% python3 -q
>>> import numpy as np
>>> np.set_printoptions(suppress=True, linewidth=100)
>>> M2 = np.array([[6, -1], [8, -2], [-5, 8], [5, -7]])
>>> basis = np.array([[-5, -2, 7, 2], [2, 5, 0, -7]])
>>> arr = M2 @ basis
>>> arr
array([[-32, -17,  42,  19],
       [-44, -26,  56,  30],
       [ 41,  50, -35, -66],
       [-39, -45,  35,  59]])
>>> round(float(np.linalg.norm(arr, 2) / np.linalg.norm(arr)), 2)
0.97
>>> np.argsort(-np.linalg.norm(arr, axis=0).round(6), kind="stable")[:3]
array([3, 2, 0])
>>> np.linalg.cond(arr) > 100
np.True_
>>> u, g = arr[0], arr[1]
>>> u @ u
np.int64(3438)
>>> u @ g
np.int64(4772)
>>> pr = (u @ g) / (u @ u) * u
>>> np.outer(u, g)
array([[ 1408,   832, -1792,  -960],
       [  748,   442,  -952,  -510],
       [-1848, -1092,  2352,  1260],
       [ -836,  -494,  1064,   570]])
>>> np.round(g - pr, 2)
array([ 0.42, -2.4 , -2.3 ,  3.63])
>>> r = np.linalg.matrix_rank(arr)
>>> r
np.int64(2)
>>> null = np.linalg.svd(arr)[2][r:].T
>>> np.round(null @ null.T, 2)
array([[ 0.7 , -0.12,  0.43,  0.11],
       [-0.12,  0.68, -0.02,  0.45],
       [ 0.43, -0.02,  0.27,  0.11],
       [ 0.11,  0.45,  0.11,  0.36]])
>>> null.shape
(4, 2)
>>> np.round(arr @ np.linalg.pinv(arr) @ arr, 2)
array([[-32., -17.,  42.,  19.],
       [-44., -26.,  56.,  30.],
       [ 41.,  50., -35., -66.],
       [-39., -45.,  35.,  59.]])
>>> round(np.trace(np.linalg.pinv(arr) @ arr), 2)
np.float64(2.0)
>>> np.abs(np.diag(np.linalg.qr(arr)[1])) > 1e-9
array([ True,  True, False, False])
>>> M2 = arr[0, 0] * arr[1:] - np.outer(arr[1:, 0], arr[0])
>>> M2
array([[    0,    84,    56,  -124],
       [    0,  -903,  -602,  1333],
       [    0,   777,   518, -1147]])
>>> np.linalg.matrix_rank(M2), np.linalg.matrix_rank(arr)
(np.int64(1), np.int64(2))
>>> np.flatnonzero(~M2.round(6).any(axis=1))
array([], dtype=int64)
>>> np.round(arr[:, 0] / arr[0, 0], 2)
array([ 1.  ,  1.38, -1.28,  1.22])
>>> m1 = np.loadtxt("data.csv", delimiter=",")
>>> m1
array([[ 41.,  60.,  60.,  44.,  79.],
       [ 60.,  88.,  86.,  64., 116.],
       [ 60.,  86., 117.,  63., 117.],
       [ 44.,  64.,  63.,  50.,  82.],
       [ 79., 116., 117.,  82., 155.]])
>>> # null space of dimension 2
>>> np.round(np.poly(m1), 2) + 0
array([     1.,   -451.,  12174., -50915.,      0.,      0.])
>>> np.kron(np.eye(2, dtype=int), m1)
array([[ 41.,  60.,  60.,  44.,  79.,   0.,   0.,   0.,   0.,   0.],
       [ 60.,  88.,  86.,  64., 116.,   0.,   0.,   0.,   0.,   0.],
       [ 60.,  86., 117.,  63., 117.,   0.,   0.,   0.,   0.,   0.],
       [ 44.,  64.,  63.,  50.,  82.,   0.,   0.,   0.,   0.,   0.],
       [ 79., 116., 117.,  82., 155.,   0.,   0.,   0.,   0.,   0.],
       [  0.,   0.,   0.,   0.,   0.,  41.,  60.,  60.,  44.,  79.],
       [  0.,   0.,   0.,   0.,   0.,  60.,  88.,  86.,  64., 116.],
       [  0.,   0.,   0.,   0.,   0.,  60.,  86., 117.,  63., 117.],
       [  0.,   0.,   0.,   0.,   0.,  44.,  64.,  63.,  50.,  82.],
       [  0.,   0.,   0.,   0.,   0.,  79., 116., 117.,  82., 155.]])
>>> np.einsum("ii->", m1)
np.float64(451.0)
>>> round(float(np.linalg.det(m1[::-1])), 2)
0.0
>>> U, sv, vt = np.linalg.svd(arr)
>>> sv.round(2) + 0
array([162.66,  40.52,   0.  ,   0.  ])
>>> M2 = U[:, :2] @ np.diag(sv[:2]) @ vt[:2]
>>> np.linalg.matrix_rank(M2)
np.int64(2)
>>> round(np.linalg.norm(arr - M2, 2), 2), np.round(sv[2], 2)
(np.float64(0.0), np.float64(0.0))
>>> np.round(np.linalg.norm(arr - M2) / np.linalg.norm(arr), 2)
np.float64(0.0)
>>> np.round(np.abs(arr - M2).max(), 2)
np.float64(0.0)
>>> U, sv, vt = np.linalg.svd(m1)
>>> evecs = vt[:(sv > 1e-8).sum()]
>>> rng = np.random.default_rng(7808)
>>> vec = m1[3] + -2 * m1[4] + rng.integers(2) * np.eye(5)[1]
>>> vec
array([-114., -168., -171., -114., -228.])
>>> np.linalg.matrix_rank(np.vstack([m1, vec]))
np.int64(3)
>>> np.round(np.diag(evecs.T @ evecs), 2)
array([0.13, 0.3 , 1.  , 0.84, 0.74])
>>> np.allclose(evecs.T @ evecs @ vec, vec)
True
>>> r = np.linalg.matrix_rank(m1)
>>> r
np.int64(3)
>>> null = np.linalg.svd(m1)[2][r:].T
>>> [int(np.linalg.matrix_rank(np.delete(m1, i, axis=0))) for i in range(5)]
[3, 3, 3, 3, 3]
>>> np.linalg.matrix_rank(m1.T @ m1), np.linalg.matrix_rank(m1 @ m1.T)
(np.int64(3), np.int64(3))
>>> M2 = np.array([[-1, 5, -9, -4, -5],
...     [8, 7, -4, 6, -8],
...     [-5, 4, -6, 5, 4],
...     [0, 0, 0, 0, 4],
...     [-5, -6, 6, 4, 8]])
>>> W0 = M2 - M2.T
>>> W0
array([[ 0, -3, -4, -4,  0],
       [ 3,  0, -8,  6, -2],
       [ 4,  8,  0,  5, -2],
       [ 4, -6, -5,  0,  0],
       [ 0,  2,  2,  0,  0]])
>>> U, sv, vt = np.linalg.svd(W0)
>>> evecs = vt[:(sv > 1e-8).sum()]
>>> vec = W0[3] + 2 * W0[2] + rng.integers(2) * np.eye(5)[4]
>>> vec
array([12., 10., -5., 10., -3.])
>>> round(float(np.linalg.norm(vec - evecs.T @ evecs @ vec)), 2)
0.96
>>> np.round(evecs.T @ evecs, 2) + 0
array([[ 1.  , -0.01,  0.01,  0.  , -0.05],
       [-0.01,  0.96,  0.04, -0.01, -0.18],
       [ 0.01,  0.04,  0.96,  0.01,  0.18],
       [ 0.  , -0.01,  0.01,  1.  , -0.05],
       [-0.05, -0.18,  0.18, -0.05,  0.07]])
>>> np.allclose(evecs.T @ evecs @ vec, vec)
False
>>> U, sv, vt = np.linalg.svd(W0)
>>> np.argmax(sv[:-1] / (sv[1:] + 1e-6)) + 1
np.int64(4)
>>> M2 = U[:, :4] @ np.diag(sv[:4]) @ vt[:4]
>>> round(np.abs(W0 - M2).max(), 2)
np.float64(0.0)
>>> np.linalg.matrix_rank(W0, rtol=0.05)
np.int64(4)
>>> M2.round(2) + 0
array([[ 0., -3., -4., -4.,  0.],
       [ 3.,  0., -8.,  6., -2.],
       [ 4.,  8.,  0.,  5., -2.],
       [ 4., -6., -5.,  0.,  0.],
       [ 0.,  2.,  2.,  0.,  0.]])
>>> [round(float(x), 2) for x in np.linalg.svd(W0, compute_uv=False)[:3]]
[12.76, 12.76, 3.34]
>>> np.linalg.cond(W0) > 100
np.True_
>>> np.argsort(-np.linalg.norm(W0, axis=0).round(6), kind="stable")[:3]
array([1, 2, 3])
>>> r = np.linalg.matrix_rank(W0)
>>> r
np.int64(4)
>>> null = np.linalg.svd(W0)[2][r:].T
>>> [int(np.linalg.matrix_rank(W0[:, :j + 1])) for j in range(5)]
[1, 2, 3, 4, 4]
>>> np.linalg.matrix_rank(W0.T @ W0), np.linalg.matrix_rank(W0 @ W0.T)
(np.int64(4), np.int64(4))
>>> J = np.load("run0.npy")
>>> J
array([[ 4, -2],
       [-2,  1]])
>>> # rows and columns are dependent
>>> round(np.linalg.norm(J, 2) / np.linalg.norm(J), 2)
np.float64(1.0)
>>> M2 = np.array([[3, -3], [3, 2]])
>>> np.einsum("ik,kj->ij", J, M2)
array([[  6, -16],
       [ -3,   8]])
>>> try:
...     np.linalg.inv(J)
... except np.linalg.LinAlgError as e:
...     print("failed:", e)
... 
failed: Singular matrix
>>> np.linalg.lstsq(J[:-1].T, J[-1])[2]
np.int32(1)
>>> np.unique(J.round(6), axis=0).shape
(2, 2)
>>> np.round(J @ np.linalg.pinv(J) @ J, 2)
array([[ 4., -2.],
       [-2.,  1.]])
>>> r = np.linalg.matrix_rank(J)
>>> r
np.int64(1)
>>> null = np.linalg.svd(J)[2][r:].T
>>> [int(np.linalg.matrix_rank(J[:, :j + 1])) for j in range(2)]
[1, 1]
>>> np.allclose(J @ null, 0)
True
>>> [int(np.linalg.matrix_rank(np.delete(J, i, axis=0))) for i in range(2)]
[1, 1]
>>> vals, evecs = np.linalg.eigh(J)
>>> np.round(np.linalg.eigvalsh(J + 4 * np.eye(2)), 2)
array([4., 9.])
>>> (vals > 1e-8).sum(), (vals < -1e-8).sum()
(np.int64(1), np.int64(0))
>>> np.unique(vals.round(6) + 0, return_counts=True)[1]
array([1, 1])
>>> np.abs(evecs[:, -1]).round(6).argmax()
np.int64(0)
>>> evecs @ np.diag(vals) @ evecs.T
array([[ 4., -2.],
       [-2.,  1.]])
>>> X = np.load("block9.npy")
>>> X
array([[ 0, -8,  3, -5, -8],
       [ 8,  0, -4, -2, -5],
       [-3,  4,  0,  1,  5],
       [ 5,  2, -1,  0, -2],
       [ 8,  5, -5,  2,  0]])
>>> # rank 4
>>> z = rng.permutation(5)
>>> z
array([1, 0, 4, 2, 3])
>>> M2 = X[z][:, z]
>>> round(float(np.linalg.det(M2)), 2), round(np.linalg.det(X[z]), 2)
(-0.0, np.float64(0.0))
>>> M2
array([[ 0,  8, -5, -4, -2],
       [-8,  0, -8,  3, -5],
       [ 5,  8,  0, -5,  2],
       [ 4, -3,  5,  0,  1],
       [ 2,  5, -2, -1,  0]])
>>> M2 = np.array([[-1, -3], [-4, 1], [-7, -2], [3, 7], [0, -2]])
>>> M2.T @ X.T
array([[ -4,  14, -10,  -6,  13],
       [-33, -20,  10,  -7,   5]])
>>> np.einsum("ij->j", X)
array([ 18,   3,  -7,  -4, -10])
>>> np.einsum("ij,ij->i", X, X)
array([162, 109,  51,  34, 118])
>>> X @ M2
array([[ -4, -33],
       [ 14, -20],
       [-10,  10],
       [ -6,  -7],
       [ 13,   5]])
>>> np.einsum("ik,kj->ij", X, M2)
array([[ -4, -33],
       [ 14, -20],
       [-10,  10],
       [ -6,  -7],
       [ 13,   5]])
>>> np.linalg.matrix_rank(X @ M2)
np.int64(2)
>>> np.vstack([X, M2.T]).shape
(7, 5)
>>> gram = X.T @ X
>>> gram
array([[162,  38, -77,  -3, -65],
       [ 38, 109, -51,  54,  80],
       [-77, -51,  51, -17,  -2],
       [ -3,  54, -17,  34,  55],
       [-65,  80,  -2,  55, 118]])
>>> (X @ X.T).shape
(5, 5)
>>> np.linalg.matrix_rank(gram)
np.int64(4)
>>> np.round(np.linalg.svd(X, compute_uv=False) ** 2, 2) + 0
array([233.96, 233.96,   3.04,   3.04,   0.  ])
>>> np.trace(gram), (X ** 2).sum()
(np.int64(474), np.int64(474))
>>> np.allclose(gram, gram.T)
True
>>> np.trace(gram)
np.int64(474)
>>> assert gram == gram.T
Traceback (most recent call last):
  File "<python-input-125>", line 1, in <module>
    assert gram == gram.T
           ^^^^^^^^^^^^^^
ValueError: The truth value of an array with more than one element is ambiguous. Use a.any() or a.all()
>>> gram.inv()
Traceback (most recent call last):
  File "<python-input-126>", line 1, in <module>
    gram.inv()
    ^^^^^^^^
AttributeError: 'numpy.ndarray' object has no attribute 'inv'
>>> np.allclose(gram, gram.T)
True
>>> feats = np.array([[2.0, -1.5, 1.7],
...     [5.0, 1.2, 0.0],
...     [-13.0, 1.6, -1.2],
...     [-13.0, -0.6, -0.2]])
>>> # column 0 dominates
>>> vec = np.array([2, -3, 1])
>>> y = feats @ vec
>>> y
array([ 10.2,   6.4, -32. , -24.4])
>>> np.round(np.linalg.lstsq(feats, y)[0], 2)
array([ 2., -3.,  1.])
>>> y = y + 0.1 * rng.normal(size=4)
>>> y.round(2)
array([ 10.11,   6.43, -32.17, -24.42])
>>> beta, *_ = np.linalg.lstsq(feats, y)
>>> np.round(feats.T @ (y - feats @ beta), 2) + 0
array([0., 0., 0.])
>>> beta.round()
array([ 2., -3.,  1.])
>>> F = np.loadtxt("dump.csv", delimiter=",")
>>> F.round(2)
array([[-10.32, -37.34,  19.63, -29.45],
       [ -6.34, -20.47,  12.88, -17.6 ],
       [ -6.29, -20.24,  12.78, -17.44],
       [ -4.44, -11.34,   8.42, -10.84],
       [ -2.75,  -1.42,   1.5 ,  -2.45],
       [ -2.47,  -0.35,   0.05,  -1.11],
       [ -0.61,  -0.12,  -0.36,  -0.07],
       [  0.77,   0.24,   0.5 ,   0.11],
       [  4.5 ,   2.36,   3.01,   0.93],
       [  7.4 ,   4.68,   4.92,   1.85],
       [ 10.01,   7.06,   6.57,   2.83],
       [ 47.41,  53.71,  26.27,  23.97]])
>>> # rows and columns are dependent
>>> np.abs(np.diag(np.linalg.qr(F)[1])) > 1e-9
array([ True,  True,  True, False])
>>> round(np.trace(np.linalg.pinv(F) @ F), 2)
np.float64(3.0)
>>> Xs = F - F.mean(axis=0)
>>> evecs = np.linalg.svd(Xs)[2][:3]
>>> M2 = Xs - Xs @ evecs.T @ evecs
>>> np.round(M2.std(axis=0), 2) + 0
array([0., 0., 0., 0.])
>>> round(np.linalg.norm(M2) / np.linalg.norm(Xs), 2)
np.float64(0.0)
>>> np.round(np.diag(evecs.T @ evecs), 2)
array([0.91, 0.91, 0.8 , 0.38])
>>> np.round(np.cov(Xs @ evecs.T, rowvar=False), 2) + 0
array([[860.36,   0.  ,   0.  ],
       [  0.  ,  99.41,   0.  ],
       [  0.  ,   0.  ,   1.71]])
